% python3 -q
>>> import numpy as np
>>> np.set_printoptions(precision=2, suppress=True, linewidth=140)
>>> tidy = lambda a: np.round(a, 2) + 0
>>> data = np.load("w.npy")
>>> data
array([[-3, -3, -3, -3,  1, -1,  0, -3],
       [ 3,  0,  0,  0, -1, -1,  3,  3],
       [ 1,  0,  3,  0,  3, -3, -1,  0],
       [ 3,  0,  0,  0, -1, -1,  3,  3]])
>>> r = np.linalg.matrix_rank(data)
>>> r
np.int64(3)
>>> null = np.linalg.svd(data)[2][r:].T
>>> np.linalg.matrix_rank(data.T @ data), np.linalg.matrix_rank(data @ data.T)
(np.int64(3), np.int64(3))
>>> tidy(data @ null)
array([[0., 0., 0., 0., 0.],
       [0., 0., 0., 0., 0.],
       [0., 0., 0., 0., 0.],
       [0., 0., 0., 0., 0.]])
>>> M2 = data[0, 0] * data[1:] - np.outer(data[1:, 0], data[0])
>>> print(M2)
[[  0   9   9   9   0   6  -9   0]
 [  0   3  -6   3 -10  10   3   3]
 [  0   9   9   9   0   6  -9   0]]
>>> np.linalg.matrix_rank(M2), np.linalg.matrix_rank(data)
(np.int64(2), np.int64(3))
>>> np.flatnonzero(~M2.round(6).any(axis=1))
array([], dtype=int64)
>>> np.abs(np.diag(np.linalg.qr(data)[1])) > 1e-9
array([ True,  True,  True, False])
>>> print(np.allclose(data[:-1].T @ np.linalg.lstsq(data[:-1].T, data[-1])[0], data[-1]))
True
>>> np.unique(data.round(6), axis=0).shape
(3, 8)
>>> print(tidy(data @ np.linalg.pinv(data) @ data))
[[-3. -3. -3. -3.  1. -1.  0. -3.]
 [ 3.  0.  0.  0. -1. -1.  3.  3.]
 [ 1.  0.  3.  0.  3. -3. -1.  0.]
 [ 3.  0.  0.  0. -1. -1.  3.  3.]]
>>> w1 = np.array([[0, 0, 2, 5, 3, 3],
...     [5, 9, 5, 7, 2, 2],
...     [8, 8, 7, 3, 8, 6],
...     [6, 1, 2, 0, 4, 7],
...     [6, 1, 3, 0, 5, 9],
...     [7, 0, 6, 9, 5, 8],
...     [9, 4, 5, 4, 1, 6],
...     [4, 8, 6, 1, 9, 2]])
>>> beta = np.array([0, 2, 2, 2, 0, 0])
>>> act = np.maximum(data @ w1 + beta, 0)
>>> print((act > 0).astype(int))
[[0 0 0 0 0 0]
 [1 1 1 1 1 1]
 [1 1 1 0 1 1]
 [1 1 1 1 1 1]]
>>> (act > 0).mean(axis=0)
array([0.75, 0.75, 0.75, 0.5 , 0.75, 0.75])
>>> print(np.linalg.matrix_rank(act))
2
>>> basis = np.array([[3, 3, -1],
...     [-2, -3, 3],
...     [-2, -2, 2],
...     [-3, 2, 3],
...     [-2, 3, 3],
...     [1, -2, 2]])
>>> print(w1 @ basis)
[[-22   9  34]
 [-36  -6  63]
 [-25   4  75]
 [ 11   9  27]
 [  9   6  36]
 [-20  26  63]
 [  1   4  40]
 [-35   1  66]]
>>> act @ basis
array([[   0,    0,    0],
       [-171,    4,  337],
       [ -70,  -19,  199],
       [-171,    4,  337]])
>>> left, sigma, Vh = np.linalg.svd(data)
>>> print(np.argmax(sigma[:-1] / (sigma[1:] + 1e-6)) + 1)
3
>>> tidy(sigma)
array([8.88, 5.69, 4.77, 0.  ])
>>> M2 = left[:, :3] @ np.diag(sigma[:3]) @ Vh[:3]
>>> tidy(np.linalg.norm(data - M2, 2)), tidy(sigma[3])
(np.float64(0.0), np.float64(0.0))
>>> np.linalg.matrix_rank(data, rtol=0.05)
np.int64(3)
>>> print(tidy(np.abs(data - M2).max()))
0.0
>>> tidy(M2)
array([[-3., -3., -3., -3.,  1., -1.,  0., -3.],
       [ 3.,  0.,  0.,  0., -1., -1.,  3.,  3.],
       [ 1.,  0.,  3.,  0.,  3., -3., -1.,  0.],
       [ 3.,  0.,  0.,  0., -1., -1.,  3.,  3.]])
>>> print(tidy(np.linalg.norm(data - M2) / np.linalg.norm(data)))
0.0
>>> np.linalg.matrix_rank(M2)
np.int64(3)
